In [1]: import numpy as np

In [2]: np.set_printoptions(precision=2, suppress=True, linewidth=200, sign=" ")

In [3]: def rd(a):
   ...:     return np.round(a, 2) + 0
   ...: 

In [4]: feats = np.load("dump.npy")

In [5]: feats
Out[5]: 
array([[-0.14, -0.21,  0.77,  0.  , -0.07,  0.91,  0.42, -0.07, -0.42,  1.26,  1.05, -0.07],
       [ 0.5 ,  0.75, -2.75,  0.  ,  0.25, -3.25, -1.5 ,  0.25,  1.5 , -4.5 , -3.75,  0.25],
       [ 0.02,  0.03, -0.11,  0.  ,  0.01, -0.13, -0.06,  0.01,  0.06, -0.18, -0.15,  0.01],
       [-0.18, -0.27,  0.99,  0.  , -0.09,  1.17,  0.54, -0.09, -0.54,  1.62,  1.35, -0.09],
       [-0.02, -0.03,  0.11,  0.  , -0.01,  0.13,  0.06, -0.01, -0.06,  0.18,  0.15, -0.01],
       [ 0.2 ,  0.3 , -1.1 ,  0.  ,  0.1 , -1.3 , -0.6 ,  0.1 ,  0.6 , -1.8 , -1.5 ,  0.1 ],
       [ 0.06,  0.09, -0.33,  0.  ,  0.03, -0.39, -0.18,  0.03,  0.18, -0.54, -0.45,  0.03],
       [ 0.32,  0.48, -1.76,  0.  ,  0.16, -2.08, -0.96,  0.16,  0.96, -2.88, -2.4 ,  0.16],
       [ 0.36,  0.54, -1.98,  0.  ,  0.18, -2.34, -1.08,  0.18,  1.08, -3.24, -2.7 ,  0.18],
       [-0.52, -0.78,  2.86,  0.  , -0.26,  3.38,  1.56, -0.26, -1.56,  4.68,  3.9 , -0.26],
       [ 0.04,  0.06, -0.22,  0.  ,  0.02, -0.26, -0.12,  0.02,  0.12, -0.36, -0.3 ,  0.02]])

In [6]: np.linalg.matrix_rank(feats, rtol=0.1)
Out[6]: np.int64(1)

In [7]: np.linalg.cond(feats) > 100
Out[7]: np.True_

In [8]: rk = np.linalg.matrix_rank(feats)

In [9]: rk
Out[9]: np.int64(1)

In [10]: ns = np.linalg.svd(feats)[2][rk:].T

In [11]: [int(np.linalg.matrix_rank(np.delete(feats, i, axis=0))) for i in range(11)]
Out[11]: [1, 1, 1, 1, 1, 1, 1, 1, 1, 1, 1]

In [12]: np.allclose(feats @ ns, 0)
Out[12]: True

In [13]: rd(ns @ ns.T)
Out[13]: 
array([[ 1.  , -0.01,  0.02,  0.  ,  0.  ,  0.03,  0.01,  0.  , -0.01,  0.04,  0.03,  0.  ],
       [-0.01,  0.99,  0.04,  0.  ,  0.  ,  0.04,  0.02,  0.  , -0.02,  0.06,  0.05,  0.  ],
       [ 0.02,  0.04,  0.87,  0.  ,  0.01, -0.15, -0.07,  0.01,  0.07, -0.21, -0.18,  0.01],
       [ 0.  ,  0.  ,  0.  ,  1.  ,  0.  ,  0.  ,  0.  ,  0.  ,  0.  ,  0.  ,  0.  ,  0.  ],
       [ 0.  ,  0.  ,  0.01,  0.  ,  1.  ,  0.01,  0.01,  0.  , -0.01,  0.02,  0.02,  0.  ],
       [ 0.03,  0.04, -0.15,  0.  ,  0.01,  0.82, -0.08,  0.01,  0.08, -0.25, -0.21,  0.01],
       [ 0.01,  0.02, -0.07,  0.  ,  0.01, -0.08,  0.96,  0.01,  0.04, -0.12, -0.1 ,  0.01],
       [ 0.  ,  0.  ,  0.01,  0.  ,  0.  ,  0.01,  0.01,  1.  , -0.01,  0.02,  0.02,  0.  ],
       [-0.01, -0.02,  0.07,  0.  , -0.01,  0.08,  0.04, -0.01,  0.96,  0.12,  0.1 , -0.01],
       [ 0.04,  0.06, -0.21,  0.  ,  0.02, -0.25, -0.12,  0.02,  0.12,  0.65, -0.29,  0.02],
       [ 0.03,  0.05, -0.18,  0.  ,  0.02, -0.21, -0.1 ,  0.02,  0.1 , -0.29,  0.76,  0.02],
       [ 0.  ,  0.  ,  0.01,  0.  ,  0.  ,  0.01,  0.01,  0.  , -0.01,  0.02,  0.02,  1.  ]])

In [14]: [int(np.linalg.matrix_rank(feats[:i])) for i in range(1, len(feats) + 1)]
Out[14]: [1, 1, 1, 1, 1, 1, 1, 1, 1, 1, 1]

In [15]: other = feats / np.linalg.norm(feats, axis=1, keepdims=True)

In [16]: C2 = other @ other.T

In [17]: np.degrees(np.arccos(np.clip(C2[10, 7], -1, 1)))
Out[17]: np.float64(0.0)

In [18]: rd(np.linalg.norm(other, axis=1))
Out[18]: array([ 1.,  1.,  1.,  1.,  1.,  1.,  1.,  1.,  1.,  1.,  1.])

In [19]: (np.abs(C2) > 0.9).astype(int)
Out[19]: 
array([[ 1,  1,  1,  1,  1,  1,  1,  1,  1,  1,  1],
       [ 1,  1,  1,  1,  1,  1,  1,  1,  1,  1,  1],
       [ 1,  1,  1,  1,  1,  1,  1,  1,  1,  1,  1],
       [ 1,  1,  1,  1,  1,  1,  1,  1,  1,  1,  1],
       [ 1,  1,  1,  1,  1,  1,  1,  1,  1,  1,  1],
       [ 1,  1,  1,  1,  1,  1,  1,  1,  1,  1,  1],
       [ 1,  1,  1,  1,  1,  1,  1,  1,  1,  1,  1],
       [ 1,  1,  1,  1,  1,  1,  1,  1,  1,  1,  1],
       [ 1,  1,  1,  1,  1,  1,  1,  1,  1,  1,  1],
       [ 1,  1,  1,  1,  1,  1,  1,  1,  1,  1,  1],
       [ 1,  1,  1,  1,  1,  1,  1,  1,  1,  1,  1]])

In [20]: (C2 - 2 * np.eye(11)).round(6).argmax(axis=1)
Out[20]: array([ 3,  2,  1,  0,  0,  1,  1,  1,  1,  0,  1])

In [21]: C2 = feats.T @ feats

In [22]: np.allclose(C2, C2.T)
Out[22]: True

In [23]: rd(np.diag(C2))
Out[23]: array([  0.85,   1.91,  25.72,   0.  ,   0.21,  35.93,   7.65,   0.21,   7.65,  68.88,  47.84,   0.21])

In [24]: rd(np.linalg.eigvalsh(C2)[::-1])
Out[24]: array([ 197.08,    0.  ,    0.  ,    0.  ,    0.  ,    0.  ,    0.  ,    0.  ,    0.  ,    0.  ,    0.  ,    0.  ])

In [25]: rd(np.linalg.svd(feats, compute_uv=False) ** 2)
Out[25]: array([ 197.08,    0.  ,    0.  ,    0.  ,    0.  ,    0.  ,    0.  ,    0.  ,    0.  ,    0.  ,    0.  ])

In [26]: left, sigma, VT = np.linalg.svd(feats)

In [27]: V = VT[:(sigma > 1e-8).sum()]

In [28]: rng = np.random.default_rng(78947)

In [29]: x = feats[8] + 5 * feats[2] + rng.integers(2) * np.eye(12)[9]

In [30]: rd(x)
Out[30]: array([ 0.46,  0.69, -2.53,  0.  ,  0.23, -2.99, -1.38,  0.23,  1.38, -3.14, -3.45,  0.23])

In [31]: rd(V.T @ V)
Out[31]: 
array([[ 0.  ,  0.01, -0.02,  0.  ,  0.  , -0.03, -0.01,  0.  ,  0.01, -0.04, -0.03,  0.  ],
       [ 0.01,  0.01, -0.04,  0.  ,  0.  , -0.04, -0.02,  0.  ,  0.02, -0.06, -0.05,  0.  ],
       [-0.02, -0.04,  0.13,  0.  , -0.01,  0.15,  0.07, -0.01, -0.07,  0.21,  0.18, -0.01],
       [ 0.  ,  0.  ,  0.  ,  0.  ,  0.  ,  0.  ,  0.  ,  0.  ,  0.  ,  0.  ,  0.  ,  0.  ],
       [ 0.  ,  0.  , -0.01,  0.  ,  0.  , -0.01, -0.01,  0.  ,  0.01, -0.02, -0.02,  0.  ],
       [-0.03, -0.04,  0.15,  0.  , -0.01,  0.18,  0.08, -0.01, -0.08,  0.25,  0.21, -0.01],
       [-0.01, -0.02,  0.07,  0.  , -0.01,  0.08,  0.04, -0.01, -0.04,  0.12,  0.1 , -0.01],
       [ 0.  ,  0.  , -0.01,  0.  ,  0.  , -0.01, -0.01,  0.  ,  0.01, -0.02, -0.02,  0.  ],
       [ 0.01,  0.02, -0.07,  0.  ,  0.01, -0.08, -0.04,  0.01,  0.04, -0.12, -0.1 ,  0.01],
       [-0.04, -0.06,  0.21,  0.  , -0.02,  0.25,  0.12, -0.02, -0.12,  0.35,  0.29, -0.02],
       [-0.03, -0.05,  0.18,  0.  , -0.02,  0.21,  0.1 , -0.02, -0.1 ,  0.29,  0.24, -0.02],
       [ 0.  ,  0.  , -0.01,  0.  ,  0.  , -0.01, -0.01,  0.  ,  0.01, -0.02, -0.02,  0.  ]])

In [32]: rd(np.linalg.norm(x - V.T @ V @ x))
Out[32]: np.float64(0.81)

In [33]: rd(np.diag(V.T @ V))
Out[33]: array([ 0.  ,  0.01,  0.13,  0.  ,  0.  ,  0.18,  0.04,  0.  ,  0.04,  0.35,  0.24,  0.  ])

In [34]: W0 = np.loadtxt("out5.csv", delimiter=",")

In [35]: W0
Out[35]: 
array([[ 1.,  0.,  0.,  0.,  0.,  0.,  0.,  0.,  0.,  0.,  0.],
       [ 2.,  1.,  0.,  0.,  0.,  0.,  0.,  0.,  0.,  0.,  0.],
       [ 3.,  1.,  1.,  0.,  0.,  0.,  0.,  0.,  0.,  0.,  0.],
       [ 3.,  0.,  1.,  1.,  0.,  0.,  0.,  0.,  0.,  0.,  0.],
       [ 2.,  0.,  1.,  1.,  1.,  0.,  0.,  0.,  0.,  0.,  0.],
       [ 2.,  1.,  1.,  0.,  1.,  1.,  0.,  0.,  0.,  0.,  0.],
       [ 2.,  2.,  2.,  2.,  2.,  2.,  1.,  0.,  0.,  0.,  0.],
       [ 3.,  1.,  0.,  0.,  1.,  0.,  2.,  1.,  0.,  0.,  0.],
       [ 1.,  2.,  1.,  1.,  2.,  3.,  2.,  1.,  1.,  0.,  0.],
       [ 3.,  0.,  1.,  2.,  3.,  3.,  3.,  1.,  3.,  1.,  0.],
       [ 0.,  1.,  1.,  2.,  3.,  2.,  3.,  2.,  2.,  3.,  1.]])

In [36]: labels = rng.permutation(11)

In [37]: labels
Out[37]: array([  4,   2,   6,   5,   8,   1,   3,   7,  10,   9,   0])

In [38]: other = W0[labels][:, labels]

In [39]: np.diag(other)
Out[39]: array([ 1.,  1.,  1.,  1.,  1.,  1.,  1.,  1.,  1.,  1.,  1.])

In [40]: other
Out[40]: 
array([[ 1.,  1.,  0.,  0.,  0.,  0.,  1.,  0.,  0.,  0.,  2.],
       [ 0.,  1.,  0.,  0.,  0.,  1.,  0.,  0.,  0.,  0.,  3.],
       [ 2.,  2.,  1.,  2.,  0.,  2.,  2.,  0.,  0.,  0.,  2.],
       [ 1.,  1.,  0.,  1.,  0.,  1.,  0.,  0.,  0.,  0.,  2.],
       [ 2.,  1.,  2.,  3.,  1.,  2.,  1.,  1.,  0.,  0.,  1.],
       [ 0.,  0.,  0.,  0.,  0.,  1.,  0.,  0.,  0.,  0.,  2.],
       [ 0.,  1.,  0.,  0.,  0.,  0.,  1.,  0.,  0.,  0.,  3.],
       [ 1.,  0.,  2.,  0.,  0.,  1.,  0.,  1.,  0.,  0.,  3.],
       [ 3.,  1.,  3.,  2.,  2.,  1.,  2.,  2.,  1.,  3.,  0.],
       [ 3.,  1.,  3.,  3.,  3.,  0.,  2.,  1.,  0.,  1.,  3.],
       [ 0.,  0.,  0.,  0.,  0.,  0.,  0.,  0.,  0.,  0.,  1.]])

In [41]: rd(np.sort(np.abs(np.linalg.eigvals(other))))
Out[41]: array([ 1.,  1.,  1.,  1.,  1.,  1.,  1.,  1.,  1.,  1.,  1.])

In [42]: theta = np.radians(15)

In [43]: r_ = np.eye(11)

In [44]: r_[9, 9] = r_[5, 5] = np.cos(theta)

In [45]: r_[9, 5], r_[5, 9] = -np.sin(theta), np.sin(theta)

In [46]: rd(r_)
Out[46]: 
array([[ 1.  ,  0.  ,  0.  ,  0.  ,  0.  ,  0.  ,  0.  ,  0.  ,  0.  ,  0.  ,  0.  ],
       [ 0.  ,  1.  ,  0.  ,  0.  ,  0.  ,  0.  ,  0.  ,  0.  ,  0.  ,  0.  ,  0.  ],
       [ 0.  ,  0.  ,  1.  ,  0.  ,  0.  ,  0.  ,  0.  ,  0.  ,  0.  ,  0.  ,  0.  ],
       [ 0.  ,  0.  ,  0.  ,  1.  ,  0.  ,  0.  ,  0.  ,  0.  ,  0.  ,  0.  ,  0.  ],
       [ 0.  ,  0.  ,  0.  ,  0.  ,  1.  ,  0.  ,  0.  ,  0.  ,  0.  ,  0.  ,  0.  ],
       [ 0.  ,  0.  ,  0.  ,  0.  ,  0.  ,  0.97,  0.  ,  0.  ,  0.  ,  0.26,  0.  ],
       [ 0.  ,  0.  ,  0.  ,  0.  ,  0.  ,  0.  ,  1.  ,  0.  ,  0.  ,  0.  ,  0.  ],
       [ 0.  ,  0.  ,  0.  ,  0.  ,  0.  ,  0.  ,  0.  ,  1.  ,  0.  ,  0.  ,  0.  ],
       [ 0.  ,  0.  ,  0.  ,  0.  ,  0.  ,  0.  ,  0.  ,  0.  ,  1.  ,  0.  ,  0.  ],
       [ 0.  ,  0.  ,  0.  ,  0.  ,  0.  , -0.26,  0.  ,  0.  ,  0.  ,  0.97,  0.  ],
       [ 0.  ,  0.  ,  0.  ,  0.  ,  0.  ,  0.  ,  0.  ,  0.  ,  0.  ,  0.  ,  1.  ]])

In [47]: other = W0 @ r_.T

In [48]: np.allclose(np.linalg.norm(W0, axis=1), np.linalg.norm(other, axis=1))
Out[48]: True

In [49]: rd(other)
Out[49]: 
array([[ 1.  ,  0.  ,  0.  ,  0.  ,  0.  ,  0.  ,  0.  ,  0.  ,  0.  ,  0.  ,  0.  ],
       [ 2.  ,  1.  ,  0.  ,  0.  ,  0.  ,  0.  ,  0.  ,  0.  ,  0.  ,  0.  ,  0.  ],
       [ 3.  ,  1.  ,  1.  ,  0.  ,  0.  ,  0.  ,  0.  ,  0.  ,  0.  ,  0.  ,  0.  ],
       [ 3.  ,  0.  ,  1.  ,  1.  ,  0.  ,  0.  ,  0.  ,  0.  ,  0.  ,  0.  ,  0.  ],
       [ 2.  ,  0.  ,  1.  ,  1.  ,  1.  ,  0.  ,  0.  ,  0.  ,  0.  ,  0.  ,  0.  ],
       [ 2.  ,  1.  ,  1.  ,  0.  ,  1.  ,  0.97,  0.  ,  0.  ,  0.  , -0.26,  0.  ],
       [ 2.  ,  2.  ,  2.  ,  2.  ,  2.  ,  1.93,  1.  ,  0.  ,  0.  , -0.52,  0.  ],
       [ 3.  ,  1.  ,  0.  ,  0.  ,  1.  ,  0.  ,  2.  ,  1.  ,  0.  ,  0.  ,  0.  ],
       [ 1.  ,  2.  ,  1.  ,  1.  ,  2.  ,  2.9 ,  2.  ,  1.  ,  1.  , -0.78,  0.  ],
       [ 3.  ,  0.  ,  1.  ,  2.  ,  3.  ,  3.16,  3.  ,  1.  ,  3.  ,  0.19,  0.  ],
       [ 0.  ,  1.  ,  1.  ,  2.  ,  3.  ,  2.71,  3.  ,  2.  ,  2.  ,  2.38,  1.  ]])
